$ python -q
>>> import numpy as np
>>> import numpy.linalg as la
>>> np.set_printoptions(suppress=True, linewidth=200)
>>> M = np.load("m.npy")
>>> M
array([[3, 1, 2],
       [3, 1, 2]])
>>> print(round(float(la.norm(M, 2) / la.norm(M)), 3))
1.0
>>> print(np.argsort(-la.norm(M, axis=0).round(6), kind="stable")[:3])
[0 2 1]
>>> print(np.round(la.norm(M, axis=0), 3))
[4.243 1.414 2.828]
>>> np.round(la.norm(M, 1), 3), np.round(la.norm(M, np.inf), 3)
(np.float64(6.0), np.float64(6.0))
>>> round(float(la.norm(M, 2)), 3)
5.292
>>> np.round(la.norm(M[1] - M[0]), 3)
np.float64(0.0)
>>> np.round(la.norm(M[1], 1), 3), round(float(la.norm(M[1], np.inf)), 3)
(np.float64(6.0), 3.0)
>>> round(float(la.norm(M) ** 2 / la.norm(M, 2) ** 2), 3)
1.0
>>> print(np.round(la.norm(M, axis=1), 3))
[3.742 3.742]
>>> arr = np.loadtxt("mat.csv", delimiter=",")
>>> arr
array([[-15.728, -10.981,  -5.661],
       [-18.25 ,  -7.911,   2.088],
       [ -2.453,  18.924,  -5.989],
       [ -8.107,  15.103, -10.305],
       [ 10.508, -14.075,   9.564],
       [ 11.449, -11.599, -11.593],
       [-10.608, -13.839,  -9.795],
       [ 17.174,   8.739,  -5.356],
       [ 13.21 ,  12.869,   7.739],
       [ -7.918,  17.344,  -6.041],
       [ -9.988, -17.036,  -3.164],
       [ 16.024, -11.303,  -3.935],
       [ 10.064,  17.066,  -2.733],
       [ -7.773, -13.554,  12.485],
       [-14.72 ,  11.471,  -7.193],
       [ 11.871,  -5.754,  15.032],
       [-16.154,  -3.415,  11.286],
       [-10.153,  -4.108,  16.734],
       [ 12.544,   7.153, -13.838],
       [ 13.881,  11.051,  -9.229],
       [  3.067, -16.827, -10.365],
       [ -0.291,  18.728,  -7.013],
       [ -0.65 ,  15.796,  12.251],
       [ -2.211,   8.924,  17.762],
       [-13.194,  -0.799, -15.01 ]])
>>> M2 = np.c_[arr[:, :1] @ np.array([[0]]), np.array([-1, -2, 3, -3, -2, 1, 1, 1, 2, -3, -1, 1, -2, -2, 0, -2, -2, -1, -1, 1, -1, -3, 0, -2, 3])]
>>> M2
array([[ 0., -1.],
       [ 0., -2.],
       [ 0.,  3.],
       [ 0., -3.],
       [ 0., -2.],
       [ 0.,  1.],
       [ 0.,  1.],
       [ 0.,  1.],
       [ 0.,  2.],
       [ 0., -3.],
       [ 0., -1.],
       [ 0.,  1.],
       [ 0., -2.],
       [ 0., -2.],
       [ 0.,  0.],
       [ 0., -2.],
       [ 0., -2.],
       [ 0., -1.],
       [ 0., -1.],
       [ 0.,  1.],
       [ 0., -1.],
       [ 0., -3.],
       [ 0.,  0.],
       [ 0., -2.],
       [ 0.,  3.]])
>>> np.round(la.norm(la.qr(arr)[0].T @ M2, axis=0) ** 2 / ((M2 ** 2).sum(axis=0) + 1e-12), 3)
array([0.   , 0.127])
>>> np.round(la.lstsq(arr, M2[:, 0])[0], 3)
array([0., 0., 0.])
>>> dist = la.norm(arr[:, None] - arr[None], axis=-1)
>>> print(dist[:5, :5].round(3))
[[ 0.     8.708 32.721 27.568 30.491]
 [ 8.708  0.    32.17  28.038 30.346]
 [32.721 32.17   0.     8.074 38.715]
 [27.568 28.038  8.074  0.    39.908]
 [30.491 30.346 38.715 39.908  0.   ]]
>>> print(dist.shape)
(25, 25)
>>> np.flatnonzero(dist[13] < dist.mean() / 2)
array([13, 17])
>>> np.round(la.norm(arr, axis=1), 3)
array([20.   , 20.   , 20.   , 20.   , 20.   , 20.   , 20.   , 20.   , 20.   , 20.   , 20.   , 20.   , 20.   , 20.   , 20.   , 20.   , 20.   , 20.   , 20.   , 20.   , 20.   , 20.   , 20.001, 20.   ,
       20.001])
>>> np.unravel_index(dist.round(6).argmax(), dist.shape)
(np.int64(3), np.int64(4))
>>> E = np.load("data.npy")
>>> E
array([[ 3.921,  1.001,  5.065, -0.066],
       [ 4.005,  0.944,  5.017, -0.031],
       [ 3.966,  0.996,  4.988,  0.004],
       [ 3.954,  1.009,  4.985, -0.034],
       [-0.069,  4.045,  0.902,  4.03 ],
       [ 0.003,  3.96 ,  0.968,  4.076],
       [ 0.068,  3.994,  0.951,  4.083],
       [-0.086,  3.941,  1.033,  3.982],
       [ 4.956,  1.922,  2.041,  2.026],
       [ 5.021,  2.101,  1.916,  2.058],
       [ 5.033,  1.91 ,  2.006,  1.939],
       [ 5.002,  1.986,  2.013,  1.922]])
>>> Xc = E - E.mean(axis=0)
>>> evecs = la.svd(Xc)[2][:3]
>>> M2 = Xc - Xc @ evecs.T @ evecs
>>> np.round(np.cov(Xc @ evecs.T, rowvar=False), 3) + 0
array([[11.005,  0.   ,  0.   ],
       [ 0.   ,  2.051,  0.   ],
       [ 0.   ,  0.   ,  0.002]])
>>> la.norm(M2, axis=1).round(6).argmax()
np.int64(9)
>>> C2 = np.cov(E, rowvar=False)
>>> np.round(np.median(E, axis=0), 3)
array([3.96 , 1.954, 2.01 , 1.982])
>>> x0 = np.array([-4, -3, 9, -6])
>>> y = E @ x0
>>> np.round(la.lstsq(E, y)[0], 3)
array([-4., -3.,  9., -6.])
>>> y.round(3)
array([ 27.294,  26.487,  26.016,  26.226, -27.921, -27.636, -28.193, -26.074, -19.377, -21.491, -19.442, -19.381])
>>> rng = np.random.default_rng(850938)
>>> y = y + 0.3 * rng.normal(size=12)
>>> y.round(3)
array([ 26.785,  27.217,  25.689,  25.783, -27.972, -27.852, -28.183, -26.25 , -19.658, -21.601, -19.167, -19.351])
>>> b, *_ = la.lstsq(E, y)
>>> round(float(la.norm(y - E @ b)), 3)
1.093
>>> b.round()
array([-4., -4.,  9., -5.])
>>> print(np.round(E.T @ (y - E @ b), 3) + 0)
[0. 0. 0. 0.]
>>> [round(float(la.norm(la.solve(E.T @ E + lam * np.eye(4), E.T @ y))), 2) for lam in (0, 1, 10, 100)]
[11.93, 11.49, 9.13, 4.04]
>>> left, sig, Vh = la.svd(E, full_matrices=False)
>>> np.round(Vh @ Vh.T, 3) + 0
array([[1., 0., 0., 0.],
       [0., 1., 0., 0.],
       [0., 0., 1., 0.],
       [0., 0., 0., 1.]])
>>> round(float(np.sqrt((sig ** 2).sum())), 3), round(la.norm(E), 3)
(21.152, np.float64(21.152))
>>> np.round(np.cumsum(sig ** 2) / np.sum(sig ** 2), 3)
array([0.703, 0.953, 1.   , 1.   ])
>>> np.round(np.abs(Vh[0]), 3)
array([0.661, 0.389, 0.558, 0.317])
>>> feats = np.load("sample0.npy")
>>> print(feats)
[[ 1  2  2  0  1]
 [ 2  0  1  2  1]
 [ 2  1  2  0  1]
 [ 0  0  2  0  1]
 [-1  2  1 -2  0]]
>>> r = la.matrix_rank(feats)
>>> r
np.int64(4)
>>> null = la.svd(feats)[2][r:].T
>>> np.round(feats @ null, 3) + 0
array([[0.],
       [0.],
       [0.],
       [0.],
       [0.]])
>>> [int(la.matrix_rank(feats[:i])) for i in range(1, len(feats) + 1)]
[1, 2, 3, 4, 4]
>>> la.matrix_rank(feats.T @ feats), la.matrix_rank(feats @ feats.T)
(np.int64(4), np.int64(4))
>>> [int(la.matrix_rank(np.delete(feats, i, axis=0))) for i in range(5)]
[4, 4, 3, 3, 4]
>>> la.cond(feats) > 100
np.True_
>>> np.argsort(-la.norm(feats, axis=0).round(6), kind="stable")[:3]
array([2, 0, 1])
>>> [round(float(x), 3) for x in la.svd(feats, compute_uv=False)[:3]]
[5.209, 3.884, 1.457]
>>> x0 = np.array([2, 2, 0, 1, 1])
>>> feats @ np.ones(5)
array([6., 6., 6., 3., 0.])
>>> print((feats * x0).sum(axis=1))
[7 7 7 1 0]
>>> (feats @ x0).argmax()
np.int64(0)
>>> np.sign((feats @ x0).round(6))
array([1, 1, 1, 1, 0])
>>> feats * x0
array([[ 2,  4,  0,  0,  1],
       [ 4,  0,  0,  2,  1],
       [ 4,  2,  0,  0,  1],
       [ 0,  0,  0,  0,  1],
       [-2,  4,  0, -2,  0]])
>>> M2 = np.array([[6]])
>>> Z = np.array([[1, 1, 0, 0], [2, 1, 2, 2], [1, 2, 3, 3], [0, 1, 0, 1]])
>>> X = np.block([[M2, np.array([[0, 3, 3, 0]])], [np.zeros((4, 1)), Z]])
>>> X
array([[6., 0., 3., 3., 0.],
       [0., 1., 1., 0., 0.],
       [0., 2., 1., 2., 2.],
       [0., 1., 2., 3., 3.],
       [0., 0., 1., 0., 1.]])
>>> Q, evecs = la.qr(X[:, :4])[0], la.qr(X[:, 4:])[0]
>>> sig = la.svd(Q.T @ evecs, compute_uv=False)
>>> round(float(la.norm(Q @ Q.T - evecs @ evecs.T, 2)), 3)
1.0
>>> (sig > 0.9).sum()
np.int64(1)
>>> np.round(np.degrees(np.arccos(sig.clip(0, 1))), 3)
array([10.477])
>>> Q = X.astype(float).copy()
>>> for j in range(5):
...     Q[:, j] -= Q[:, :j] @ (Q[:, :j].T @ Q[:, j])
...     Q[:, j] /= la.norm(Q[:, j])
... 
>>> np.round(Q.T @ X, 3) + 0
array([[6.   , 0.   , 3.   , 3.   , 0.   ],
       [0.   , 2.449, 2.041, 2.858, 2.858],
       [0.   , 0.   , 1.683, 1.287, 1.881],
       [0.   , 0.   , 0.   , 1.782, 1.353],
       [0.   , 0.   , 0.   , 0.   , 0.68 ]])
>>> Q.round(3)
array([[ 1.   ,  0.   ,  0.   ,  0.   ,  0.   ],
       [ 0.   ,  0.408,  0.099, -0.726, -0.544],
       [ 0.   ,  0.816, -0.396,  0.099,  0.408],
       [ 0.   ,  0.408,  0.693,  0.528, -0.272],
       [ 0.   ,  0.   ,  0.594, -0.429,  0.68 ]])
>>> P = np.triu(np.array([[2, 3, 5, -2, 3],
...     [3, -1, 5, 5, -5],
...     [-3, -1, -3, -2, 1],
...     [-1, 2, 4, -5, -2],
...     [2, 2, -3, -3, -4]]), 1) + np.eye(5)
>>> M2 = P @ Q @ la.inv(P)
>>> print(np.round(np.poly(M2), 3))
[ 1.    -2.221  1.221  1.221 -2.221  1.   ]
>>> la.matrix_rank(M2)
np.int64(5)
>>> round(np.trace(M2), 3), np.round(np.trace(Q), 3)
(np.float64(2.221), np.float64(2.221))
>>> M2 = np.array([[-3, 1, -2], [3, 0, -1], [-3, 0, -2], [0, -2, -2], [0, 0, 0]])
>>> print(X @ M2)
[[-27.   0. -24.]
 [  0.   0.  -3.]
 [  3.  -4.  -8.]
 [ -3.  -6. -11.]
 [ -3.   0.  -2.]]
>>> la.matrix_rank(np.vstack([X, M2.T]))
np.int64(5)
>>> np.einsum("ij,ij->i", X, X)
array([54.,  2., 13., 23.,  2.])
>>> print(M2.T @ X.T)
[[-27.   0.   3.  -3.  -3.]
 [  0.   0.  -4.  -6.   0.]
 [-24.  -3.  -8. -11.  -2.]]
>>> m1 = np.array([[2, 0, 0], [0, 0, 0], [0, 0, 3]])
>>> # rank 2
>>> w, evecs = la.eigh(m1)
>>> x0 = np.array([-1, 1, 2])
>>> (np.sign(evecs[:, -1].round(6)) == np.sign(evecs[0, -1].round(6))).astype(int)
array([1, 1, 0])
>>> np.abs(m1).sum(axis=1).max(), np.abs(w).max()
(np.int64(3), np.float64(3.0))
>>> print(round(float(x0 @ m1 @ x0 / (x0 @ x0)), 3), w[0], w[-1])
2.333 0.0 3.0
>>> m1 @ m1.T
array([[4, 0, 0],
       [0, 0, 0],
       [0, 0, 9]])
>>> np.round(la.norm(m1, axis=0), 3)
array([2., 0., 3.])
>>> m1.T @ m1
array([[4, 0, 0],
       [0, 0, 0],
       [0, 0, 9]])
>>> idx = rng.permutation(3)
>>> idx
array([1, 0, 2])
>>> M2 = m1[idx][:, idx]
>>> M2
array([[0, 0, 0],
       [0, 2, 0],
       [0, 0, 3]])
>>> np.round(np.sort(np.abs(la.eigvals(M2))), 3)
array([0., 2., 3.])
>>> np.allclose(M2, m1)
False
>>> print(round(la.det(M2), 3), round(la.det(m1[idx]), 3))
0.0 0.0
>>> M2 = np.array([[2, -1, 2, -2], [0, 3, -1, 0], [3, 3, 0, 2], [-3, 0, 1, -2]])
>>> A = np.triu(M2, 1)
>>> A
array([[ 0, -1,  2, -2],
       [ 0,  0, -1,  0],
       [ 0,  0,  0,  2],
       [ 0,  0,  0,  0]])
>>> # looks like rank 3
>>> left, sig, Vh = la.svd(A, full_matrices=False)
>>> np.round(np.cumsum(sig ** 2) / np.sum(sig ** 2), 3)
array([0.822, 0.989, 1.   , 1.   ])
>>> print(round(float(np.sqrt((sig ** 2).sum())), 3), np.round(la.norm(A), 3))
3.742 3.742
>>> print(np.round(sig / sig[0], 3))
[1.    0.451 0.114 0.   ]
>>> np.round(np.abs(la.eigvals(A)).max(), 3)
np.float64(0.0)
>>> print(A @ A)
[[ 0  0  1  4]
 [ 0  0  0 -2]
 [ 0  0  0  0]
 [ 0  0  0  0]]
>>> la.matrix_power(A, 3)
array([[0, 0, 0, 2],
       [0, 0, 0, 0],
       [0, 0, 0, 0],
       [0, 0, 0, 0]])
>>> (A + A.T) / 2
array([[ 0. , -0.5,  1. , -1. ],
       [-0.5,  0. , -0.5,  0. ],
       [ 1. , -0.5,  0. ,  1. ],
       [-1. ,  0. ,  1. ,  0. ]])
>>> np.round(la.det(A), 3)
np.float64(0.0)
>>> np.allclose(A @ A.T, A.T @ A)
False
>>> W0 = np.loadtxt("block9.csv", delimiter=",")
>>> W0
array([[ 0. , -0.8, -0.6],
       [-2.7, -0.1, -1. ],
       [ 0.8,  0.2, -0.9],
       [ 0. ,  0. , -0.6],
       [-0.6,  0.9, -0.3],
       [ 0.5, -0.9,  0.4],
       [-0.2,  0.1, -1.5],
       [-4.5,  6.9, -5.1],
       [-0.9,  0.6, -1.1],
       [-0.2, -0.8,  0.6],
       [-0.2,  0.7, -2.1],
       [ 0.2, -0.2,  0.5],
       [ 1.1, -0.6,  1.7],
       [-0.5, -0.4,  0.6],
       [-1.6, -1.2,  0.3],
       [ 0.7, -0.2,  0.3],
       [-0.2, -0.7, -1.1],
       [ 1. ,  0.5, -0.5]])
>>> idx = W0[:, 2] > np.median(W0[:, 2])
>>> u = W0[idx].mean(axis=0) - W0[~idx].mean(axis=0)
>>> np.argsort(-np.abs(u).round(6), kind="stable")
array([2, 1, 0])
>>> round((((W0 - W0.mean(axis=0)) @ u > 0) == idx).mean(), 3)
np.float64(0.722)
